$ python -q
>>> import numpy as np
>>> np.set_printoptions(precision=2, suppress=True, linewidth=120)
>>> m1 = np.loadtxt("block4.csv", delimiter=",")
>>> m1
array([[ 1.68,  1.95, -0.91,  0.55, -1.72,  0.79, -0.23],
       [-0.18,  3.43, -0.5 ,  0.34, -1.03,  0.17,  0.57],
       [ 1.69,  6.76, -1.37,  1.33, -3.24,  1.14,  0.46],
       [ 0.38,  3.18, -0.39,  0.64, -1.22,  0.36,  0.31],
       [-0.01,  1.38, -0.39,  0.07, -0.55,  0.06,  0.33]])
>>> def softmax(z):
...     e = np.exp(z - z.max(axis=-1, keepdims=True))
...     return e / e.sum(axis=-1, keepdims=True)
... 
>>> softmax(m1).sum(axis=1)
array([1., 1., 1., 1., 1.])
>>> print(np.round(softmax(m1[2] + 5), 2) + 0)
[0.01 0.98 0.   0.   0.   0.   0.  ]
>>> print(np.round(softmax(m1[2]), 2) + 0)
[0.01 0.98 0.   0.   0.   0.   0.  ]
>>> S = m1 @ m1.T / np.sqrt(7)
>>> softmax(S)[2] @ m1
array([ 1.69,  6.76, -1.37,  1.33, -3.24,  1.14,  0.46])
>>> np.round(softmax(S + np.triu(np.full(S.shape, -np.inf), 1)), 2) + 0
array([[1.  , 0.  , 0.  , 0.  , 0.  ],
       [0.14, 0.86, 0.  , 0.  , 0.  ],
       [0.  , 0.  , 1.  , 0.  , 0.  ],
       [0.  , 0.  , 0.99, 0.  , 0.  ],
       [0.04, 0.08, 0.8 , 0.07, 0.02]])
>>> np.round(softmax(S), 2) + 0
array([[0.01, 0.  , 0.99, 0.  , 0.  ],
       [0.  , 0.  , 0.99, 0.  , 0.  ],
       [0.  , 0.  , 1.  , 0.  , 0.  ],
       [0.  , 0.  , 0.99, 0.  , 0.  ],
       [0.04, 0.08, 0.8 , 0.07, 0.02]])
>>> Y = m1 / np.linalg.norm(m1, axis=1, keepdims=True)
>>> cov = Y @ Y.T
>>> round(np.degrees(np.arccos(np.clip(cov[2, 1], -1, 1))), 2)
np.float64(19.61)
>>> print(np.linalg.norm(Y, axis=1))
[1. 1. 1. 1. 1.]
>>> print(cov)
[[1.   0.71 0.9  0.83 0.75]
 [0.71 1.   0.94 0.98 0.99]
 [0.9  0.94 1.   0.99 0.95]
 [0.83 0.98 0.99 1.   0.97]
 [0.75 0.99 0.95 0.97 1.  ]]
>>> (np.abs(cov) > 0.9).astype(int)
array([[1, 0, 1, 0, 0],
       [0, 1, 1, 1, 1],
       [1, 1, 1, 1, 1],
       [0, 1, 1, 1, 1],
       [0, 1, 1, 1, 1]])
>>> np.argwhere(np.triu(np.abs(cov) > 0.95, 1))
array([[1, 3],
       [1, 4],
       [2, 3],
       [3, 4]])
